>>> import numpy as np
>>> np.set_printoptions(suppress=True, linewidth=120)
>>> r0 = np.array([2, 2, 2, 0, 2, 2, 2])
>>> A = r0[np.abs(np.subtract.outer(np.arange(7), np.arange(7)))]
>>> A
array([[2, 2, 2, 0, 2, 2, 2],
       [2, 2, 2, 2, 0, 2, 2],
       [2, 2, 2, 2, 2, 0, 2],
       [0, 2, 2, 2, 2, 2, 0],
       [2, 0, 2, 2, 2, 2, 2],
       [2, 2, 0, 2, 2, 2, 2],
       [2, 2, 2, 0, 2, 2, 2]])
>>> rng = np.random.default_rng(116)
>>> B = A + rng.integers(-2, 3, (7, 6)) @ rng.integers(-2, 3, (6, 7))
>>> B
array([[  7,   4,   7,  -5,   6,  -8,   0],
       [ -4,   2, -10,   1,   0,   8,  12],
       [  6,   1,  13,   1,  -2,   0,  -6],
       [  0,   0,   4,   0,  -2,   8,  -2],
       [  4,  -4,  12,   4,  -6,   2,   2],
       [  5,   3,   4,  -5,   2,  -2,   2],
       [ -4,   6,  -4,   6,   2,  10,   2]])
>>> B - A
array([[  5,   2,   5,  -5,   4, -10,  -2],
       [ -6,   0, -12,  -1,   0,   6,  10],
       [  4,  -1,  11,  -1,  -4,   0,  -8],
       [  0,  -2,   2,  -2,  -4,   6,  -2],
       [  2,  -4,  10,   2,  -8,   0,   0],
       [  3,   1,   4,  -7,   0,  -4,   0],
       [ -6,   4,  -6,   6,   0,   8,   0]])
>>> np.abs(B - A).sum(axis=1)
array([33, 35, 29, 18, 26, 19, 30])
>>> O, r_ = np.linalg.qr(B)
>>> np.round(np.abs(np.diag(r_)), 2)
array([12.57,  9.06,  9.55,  4.4 ,  3.64,  4.02,  1.68])
>>> np.allclose(r_.T @ r_, B.T @ B)
True
>>> O.shape, r_.shape
((7, 7), (7, 7))
>>> np.round(O.T @ O, 2) + 0
array([[1., 0., 0., 0., 0., 0., 0.],
       [0., 1., 0., 0., 0., 0., 0.],
       [0., 0., 1., 0., 0., 0., 0.],
       [0., 0., 0., 1., 0., 0., 0.],
       [0., 0., 0., 0., 1., 0., 0.],
       [0., 0., 0., 0., 0., 1., 0.],
       [0., 0., 0., 0., 0., 0., 1.]])
>>> np.round(np.trace(O @ O.T), 2)
np.float64(7.0)
